$ python -q
>>> import numpy as np
>>> np.set_printoptions(suppress=True, linewidth=140)
>>> B = np.array([[2, 2, 3, 2, 1, 3, 2, 2, 1], [2, 1, 0, 0, 2, 3, 2, 0, 3]])
>>> m1 = B.T @ B
>>> m1
array([[ 8,  6,  6,  4,  6, 12,  8,  4,  8],
       [ 6,  5,  6,  4,  4,  9,  6,  4,  5],
       [ 6,  6,  9,  6,  3,  9,  6,  6,  3],
       [ 4,  4,  6,  4,  2,  6,  4,  4,  2],
       [ 6,  4,  3,  2,  5,  9,  6,  2,  7],
       [12,  9,  9,  6,  9, 18, 12,  6, 12],
       [ 8,  6,  6,  4,  6, 12,  8,  4,  8],
       [ 4,  4,  6,  4,  2,  6,  4,  4,  2],
       [ 8,  5,  3,  2,  7, 12,  8,  2, 10]])
>>> U, sig, Vt = np.linalg.svd(m1)
>>> sig.round(1) + 0
array([59.9, 11.1,  0. ,  0. ,  0. ,  0. ,  0. ,  0. ,  0. ])
>>> B = U[:, :2] @ np.diag(sig[:2]) @ Vt[:2]
>>> np.linalg.matrix_rank(B)
np.int64(2)
>>> B.round(1)
array([[ 8.,  6.,  6.,  4.,  6., 12.,  8.,  4.,  8.],
       [ 6.,  5.,  6.,  4.,  4.,  9.,  6.,  4.,  5.],
       [ 6.,  6.,  9.,  6.,  3.,  9.,  6.,  6.,  3.],
       [ 4.,  4.,  6.,  4.,  2.,  6.,  4.,  4.,  2.],
       [ 6.,  4.,  3.,  2.,  5.,  9.,  6.,  2.,  7.],
       [12.,  9.,  9.,  6.,  9., 18., 12.,  6., 12.],
       [ 8.,  6.,  6.,  4.,  6., 12.,  8.,  4.,  8.],
       [ 4.,  4.,  6.,  4.,  2.,  6.,  4.,  4.,  2.],
       [ 8.,  5.,  3.,  2.,  7., 12.,  8.,  2., 10.]])
>>> print(np.linalg.matrix_rank(m1, rtol=0.05))
2
>>> evals, V = np.linalg.eigh(m1)
>>> vec = np.array([-3, 2, -3, -2, 0, 3, 2, 0, -1])
>>> np.round(np.linalg.eigvalsh(m1[1:, 1:]), 1) + 0
array([ 0.,  0.,  0.,  0.,  0.,  0., 11., 52.])
>>> print((np.sign(V[:, -1].round(6)) == np.sign(V[0, -1].round(6))).astype(int))
[1 1 1 1 1 1 1 1 1]
>>> round(float(vec @ m1 @ vec / (vec @ vec)), 1), round(float(evals[0]), 1), round(float(evals[-1]), 1)
(1.1, -0.0, 59.9)
>>> print(np.round(V * np.abs(evals) @ V.T, 1))
[[ 8.  6.  6.  4.  6. 12.  8.  4.  8.]
 [ 6.  5.  6.  4.  4.  9.  6.  4.  5.]
 [ 6.  6.  9.  6.  3.  9.  6.  6.  3.]
 [ 4.  4.  6.  4.  2.  6.  4.  4.  2.]
 [ 6.  4.  3.  2.  5.  9.  6.  2.  7.]
 [12.  9.  9.  6.  9. 18. 12.  6. 12.]
 [ 8.  6.  6.  4.  6. 12.  8.  4.  8.]
 [ 4.  4.  6.  4.  2.  6.  4.  4.  2.]
 [ 8.  5.  3.  2.  7. 12.  8.  2. 10.]]
>>> np.round(V * np.maximum(evals, 0) @ V.T, 1)
array([[ 8.,  6.,  6.,  4.,  6., 12.,  8.,  4.,  8.],
       [ 6.,  5.,  6.,  4.,  4.,  9.,  6.,  4.,  5.],
       [ 6.,  6.,  9.,  6.,  3.,  9.,  6.,  6.,  3.],
       [ 4.,  4.,  6.,  4.,  2.,  6.,  4.,  4.,  2.],
       [ 6.,  4.,  3.,  2.,  5.,  9.,  6.,  2.,  7.],
       [12.,  9.,  9.,  6.,  9., 18., 12.,  6., 12.],
       [ 8.,  6.,  6.,  4.,  6., 12.,  8.,  4.,  8.],
       [ 4.,  4.,  6.,  4.,  2.,  6.,  4.,  4.,  2.],
       [ 8.,  5.,  3.,  2.,  7., 12.,  8.,  2., 10.]])
